In [1]: import numpy as np

In [2]: np.set_printoptions(precision=1, suppress=True, linewidth=100, floatmode="fixed")

In [3]: m1 = np.load("a.npy")

In [4]: m1
Out[4]: 
array([[0, 1, 2, 3, 3, 3, 3, 0, 3, 1, 0, 0, 2, 0],
       [0, 0, 2, 0, 2, 1, 1, 3, 3, 2, 3, 3, 3, 2],
       [0, 0, 0, 1, 2, 1, 1, 0, 1, 0, 2, 0, 0, 0],
       [0, 0, 0, 0, 1, 1, 0, 1, 1, 3, 3, 1, 0, 3],
       [0, 0, 0, 0, 0, 3, 1, 0, 1, 1, 3, 0, 0, 2],
       [0, 0, 0, 0, 0, 0, 2, 0, 2, 2, 3, 0, 1, 2],
       [0, 0, 0, 0, 0, 0, 0, 1, 2, 1, 3, 3, 2, 1],
       [0, 0, 0, 0, 0, 0, 0, 0, 0, 0, 3, 1, 1, 0],
       [0, 0, 0, 0, 0, 0, 0, 0, 0, 3, 0, 1, 0, 2],
       [0, 0, 0, 0, 0, 0, 0, 0, 0, 0, 3, 2, 0, 1],
       [0, 0, 0, 0, 0, 0, 0, 0, 0, 0, 0, 3, 2, 2],
       [0, 0, 0, 0, 0, 0, 0, 0, 0, 0, 0, 0, 3, 3],
       [0, 0, 0, 0, 0, 0, 0, 0, 0, 0, 0, 0, 0, 1],
       [0, 0, 0, 0, 0, 0, 0, 0, 0, 0, 0, 0, 0, 0]])

In [5]: U, s, Vt = np.linalg.svd(m1, full_matrices=False)

In [6]: print(np.round(np.abs(Vt[0]), 1) + 0)
[0.0 0.0 0.1 0.1 0.2 0.2 0.2 0.2 0.4 0.3 0.5 0.3 0.3 0.4]

In [7]: np.allclose(U * s @ Vt, m1)
Out[7]: True

In [8]: np.cumsum(s ** 2) / np.sum(s ** 2)
Out[8]: array([0.6, 0.7, 0.8, 0.9, 0.9, 1.0, 1.0, 1.0, 1.0, 1.0, 1.0, 1.0, 1.0, 1.0])

In [9]: other = np.array([[0, 2, 2],
   ...:     [2, 3, 1],
   ...:     [1, 0, 3],
   ...:     [2, 0, 0],
   ...:     [2, 1, 3],
   ...:     [3, 1, 1],
   ...:     [0, 2, 3],
   ...:     [1, 1, 3],
   ...:     [0, 0, 1],
   ...:     [0, 0, 2],
   ...:     [2, 0, 3],
   ...:     [3, 3, 2],
   ...:     [1, 2, 0],
   ...:     [3, 2, 0]])

In [10]: np.vstack([m1, other.T]).shape
Out[10]: (17, 14)

In [11]: np.einsum("ik,kj->ji", m1, other)
Out[11]: 
array([[27, 36, 13, 24, 21, 13, 21, 10,  9, 15, 17, 12,  3,  0],
       [19, 27,  5, 12,  9, 10, 16,  5,  7,  8, 17, 12,  2,  0],
       [33, 47, 17, 25, 18, 21, 22, 11,  8, 13,  6,  0,  0,  0]])

In [12]: W0 = np.array([[1, 1, -1, -1, -1, -1, 1, 1],
    ...:     [1, -1, -1, 1, 1, -1, -1, 1],
    ...:     [1, 1, -1, -1, 1, 1, -1, -1],
    ...:     [1, -1, 1, -1, -1, 1, -1, 1],
    ...:     [1, 1, 1, 1, -1, -1, -1, -1],
    ...:     [1, -1, 1, -1, 1, -1, 1, -1],
    ...:     [1, 1, 1, 1, 1, 1, 1, 1],
    ...:     [1, -1, -1, 1, -1, 1, 1, -1]])

In [13]: print(W0)
[[ 1  1 -1 -1 -1 -1  1  1]
 [ 1 -1 -1  1  1 -1 -1  1]
 [ 1  1 -1 -1  1  1 -1 -1]
 [ 1 -1  1 -1 -1  1 -1  1]
 [ 1  1  1  1 -1 -1 -1 -1]
 [ 1 -1  1 -1  1 -1  1 -1]
 [ 1  1  1  1  1  1  1  1]
 [ 1 -1 -1  1 -1  1  1 -1]]

In [14]: O, R = np.linalg.qr(W0)

In [15]: print(np.round(abs(R[0, 0]), 1), np.round(np.linalg.norm(W0[:, 0]), 1))
2.8 2.8

In [16]: O.shape, R.shape
Out[16]: ((8, 8), (8, 8))

In [17]: print(O @ R)
[[ 1.0  1.0 -1.0 -1.0 -1.0 -1.0  1.0  1.0]
 [ 1.0 -1.0 -1.0  1.0  1.0 -1.0 -1.0  1.0]
 [ 1.0  1.0 -1.0 -1.0  1.0  1.0 -1.0 -1.0]
 [ 1.0 -1.0  1.0 -1.0 -1.0  1.0 -1.0  1.0]
 [ 1.0  1.0  1.0  1.0 -1.0 -1.0 -1.0 -1.0]
 [ 1.0 -1.0  1.0 -1.0  1.0 -1.0  1.0 -1.0]
 [ 1.0  1.0  1.0  1.0  1.0  1.0  1.0  1.0]
 [ 1.0 -1.0 -1.0  1.0 -1.0  1.0  1.0 -1.0]]

In [18]: print(R.round(1) + 0)
[[-2.8  0.0  0.0  0.0  0.0  0.0  0.0  0.0]
 [ 0.0  2.8  0.0  0.0  0.0  0.0  0.0  0.0]
 [ 0.0  0.0  2.8  0.0  0.0  0.0  0.0  0.0]
 [ 0.0  0.0  0.0  2.8  0.0  0.0  0.0  0.0]
 [ 0.0  0.0  0.0  0.0  2.8  0.0  0.0  0.0]
 [ 0.0  0.0  0.0  0.0  0.0  2.8  0.0  0.0]
 [ 0.0  0.0  0.0  0.0  0.0  0.0  2.8  0.0]
 [ 0.0  0.0  0.0  0.0  0.0  0.0  0.0 -2.8]]
